% python3 -q
>>> import numpy as np
>>> np.set_printoptions(precision=2, suppress=True, linewidth=160)
>>> A = np.load("run10.npy")
>>> print(A)
[[ 15  10  25]
 [ 15  10  25]
 [-15 -10 -25]
 [  6   4  10]]
>>> rk = np.linalg.matrix_rank(A)
>>> print(rk)
1
>>> N = np.linalg.svd(A)[2][rk:].T
>>> print(np.round(A @ N, 2) + 0)
[[0. 0.]
 [0. 0.]
 [0. 0.]
 [0. 0.]]
>>> print([int(np.linalg.matrix_rank(A[:, :j + 1])) for j in range(3)])
[1, 1, 1]
>>> print([int(np.linalg.matrix_rank(A[:i])) for i in range(1, len(A) + 1)])
[1, 1, 1, 1]
>>> print(np.linalg.matrix_rank(A.T @ A), np.linalg.matrix_rank(A @ A.T))
1 1
>>> print([int(np.linalg.matrix_rank(np.delete(A, i, axis=0))) for i in range(4)])
[1, 1, 1, 1]
>>> print(N.shape)
(3, 2)
>>> print([round(float(x), 2) for x in np.linalg.svd(A, compute_uv=False)[:3]])
[54.79, 0.0, 0.0]
>>> print(np.linalg.matrix_rank(A, rtol=0.1))
1
>>> mat = np.load("x.npy")
>>> print(mat)
[[ 0. -5. -4.]
 [ 0.  1.  3.]
 [ 0.  0.  1.]]
>>> # triangular: eigenvalues sit on the diagonal
>>> print(np.round(np.linalg.det(2 * mat), 2), round(np.linalg.det(mat), 2))
0.0 0.0
>>> print(np.kron(np.eye(2, dtype=int), mat))
[[ 0. -5. -4.  0. -0. -0.]
 [ 0.  1.  3.  0.  0.  0.]
 [ 0.  0.  1.  0.  0.  0.]
 [ 0. -0. -0.  0. -5. -4.]
 [ 0.  0.  0.  0.  1.  3.]
 [ 0.  0.  0.  0.  0.  1.]]
>>> print(np.linalg.eigvals(mat))
[0. 1. 1.]
>>> print(np.round(np.linalg.det(mat[::-1]), 2))
0.0
>>> print(np.poly(mat))
[ 1. -2.  1.  0.]
>>> print(np.einsum("ij,ji->", mat, mat))
2.0
>>> assert mat == mat.T
Traceback (most recent call last):
  File "<python-input-24>", line 1, in <module>
    assert mat == mat.T
           ^^^^^^^^^^^^
ValueError: The truth value of an array with more than one element is ambiguous. Use a.any() or a.all()
>>> print(np.allclose(mat, mat.T))
False
>>> print(round(np.abs(np.linalg.eigvals(mat)).max(), 2))
1.0
>>> print((mat - mat.T) / 2)
[[ 0.  -2.5 -2. ]
 [ 2.5  0.   1.5]
 [ 2.  -1.5  0. ]]
>>> W0 = np.array([[0, 0, 0],
...     [4, 17, 9],
...     [11, 0, 0],
...     [2, 10, 4],
...     [0, 13, 7],
...     [20, 11, 3],
...     [0, 8, 3],
...     [8, 0, 0],
...     [0, 0, 0],
...     [0, 11, 6]])
>>> idx = W0[:, 1] > np.median(W0[:, 1])
>>> u = W0[idx].mean(axis=0) - W0[~idx].mean(axis=0)
>>> print(np.argsort(-np.abs(u).round(6), kind="stable"))
[1 2 0]
>>> print(u)
[ 1.4 10.8  5.2]
>>> proj = W0 @ np.linalg.solve(W0.T @ W0, W0.T)
>>> print(np.linalg.matrix_rank(np.eye(10) - proj))
7
>>> print(np.diag(proj))
[0.   0.48 0.42 0.27 0.29 0.81 0.3  0.22 0.   0.22]
>>> print(np.allclose(proj @ proj, proj))
True
>>> print(np.trace(proj))
3.0
>>> print(np.round(np.linalg.eigvalsh(proj), 2) + 0)
[0. 0. 0. 0. 0. 0. 0. 1. 1. 1.]
>>> print(np.round(proj @ W0[:, 2], 2) + 0)
[0. 9. 0. 4. 7. 3. 3. 0. 0. 6.]
>>> U, sig, Vh = np.linalg.svd(W0)
>>> print(sig)
[35.01 20.97  1.97]
>>> A2 = U[:, :2] @ np.diag(sig[:2]) @ Vh[:2]
>>> print(np.round(np.linalg.norm(W0 - A2) / np.linalg.norm(W0), 2))
0.05
>>> print(np.round(np.linalg.norm(W0, 2) / np.linalg.norm(W0), 2))
0.86
>>> print(np.linalg.matrix_rank(W0, rtol=0.1))
2
>>> print(np.argsort(-np.linalg.norm(W0, axis=0).round(6), kind="stable")[:3])
[1 0 2]
>>> print([round(float(x), 2) for x in np.linalg.svd(W0, compute_uv=False)[:3]])
[35.01, 20.97, 1.97]
>>> arr = np.load("w.npy")
>>> print(arr)
[[ 1 -1 -1  1  1 -1 -1  1]
 [ 1 -1 -1  1 -1  1  1 -1]
 [ 1  1  1  1  1  1  1  1]]
>>> # columns 1 and 2 are equal
>>> x = np.array([4, -1, 3, -3, 1, 3, -2, 3])
>>> print((arr * x).sum(axis=1))
[ 2 -4  8]
>>> print(np.sign((arr @ x).round(6)))
[ 1 -1  1]
>>> print(np.linalg.norm(arr @ x) <= np.linalg.norm(arr, 2) * np.linalg.norm(x) + 1e-9)
True
>>> U, sig, Vh = np.linalg.svd(arr, full_matrices=False)
>>> print(np.round(Vh @ Vh.T, 2) + 0)
[[1. 0. 0.]
 [0. 1. 0.]
 [0. 0. 1.]]
>>> print(np.round(U.T @ U, 2) + 0)
[[1. 0. 0.]
 [0. 1. 0.]
 [0. 0. 1.]]
>>> print(np.cumsum(sig ** 2) / np.sum(sig ** 2))
[0.33 0.67 1.  ]
>>> print(np.allclose(U * sig @ Vh, arr))
True
>>> print(sig)
[2.83 2.83 2.83]
>>> rng = np.random.default_rng(55316)
>>> A2 = arr + rng.integers(-2, 3, (3, 1)) @ rng.integers(-2, 3, (1, 8))
>>> print(A2)
[[ 1 -1 -1  1  1 -1 -1  1]
 [-1 -3 -1 -3 -1  5 -3 -5]
 [ 3  3  1  5  1 -3  5  5]]
>>> print(A2 - arr)
[[ 0  0  0  0  0  0  0  0]
 [-2 -2  0 -4  0  4 -4 -4]
 [ 2  2  0  4  0 -4  4  4]]
>>> cov = A2.T @ A2
>>> print((A2 @ A2.T).shape)
(3, 3)
>>> print(np.linalg.matrix_rank(cov))
3
>>> print(np.trace(cov), (A2 ** 2).sum())
192 192
>>> F = np.load("mat.npy")
>>> print(F)
[[1.  0.  0.  0. ]
 [0.  0.5 0.  0.5]
 [0.  0.5 0.5 0. ]
 [0.  0.  0.5 0.5]]
>>> print((F - F.T) / 2)
[[ 0.    0.    0.    0.  ]
 [ 0.    0.   -0.25  0.25]
 [ 0.    0.25  0.   -0.25]
 [ 0.   -0.25  0.25  0.  ]]
>>> print((F + F.T) / 2)
[[1.   0.   0.   0.  ]
 [0.   0.5  0.25 0.25]
 [0.   0.25 0.5  0.25]
 [0.   0.25 0.25 0.5 ]]
>>> print(np.sort(np.abs(np.linalg.eigvals(F))))
[0.5 0.5 1.  1. ]
>>> np.linalg.determinant(F)
Traceback (most recent call last):
  File "<python-input-74>", line 1, in <module>
    np.linalg.determinant(F)
    ^^^^^^^^^^^^^^^^^^^^^
AttributeError: module 'numpy.linalg' has no attribute 'determinant'
>>> th = np.radians(90)
>>> Rm = np.eye(4)
>>> Rm[1, 1] = Rm[3, 3] = np.cos(th)
>>> Rm[1, 3], Rm[3, 1] = -np.sin(th), np.sin(th)
>>> print(Rm.round(2) + 0)
[[ 1.  0.  0.  0.]
 [ 0.  0.  0. -1.]
 [ 0.  0.  1.  0.]
 [ 0.  1.  0.  0.]]
>>> A2 = F @ Rm.T
>>> print(np.abs(A2 - F).max(axis=0))
[0.  1.  0.  0.5]
>>> print(np.allclose(F @ F.T, A2 @ A2.T))
True
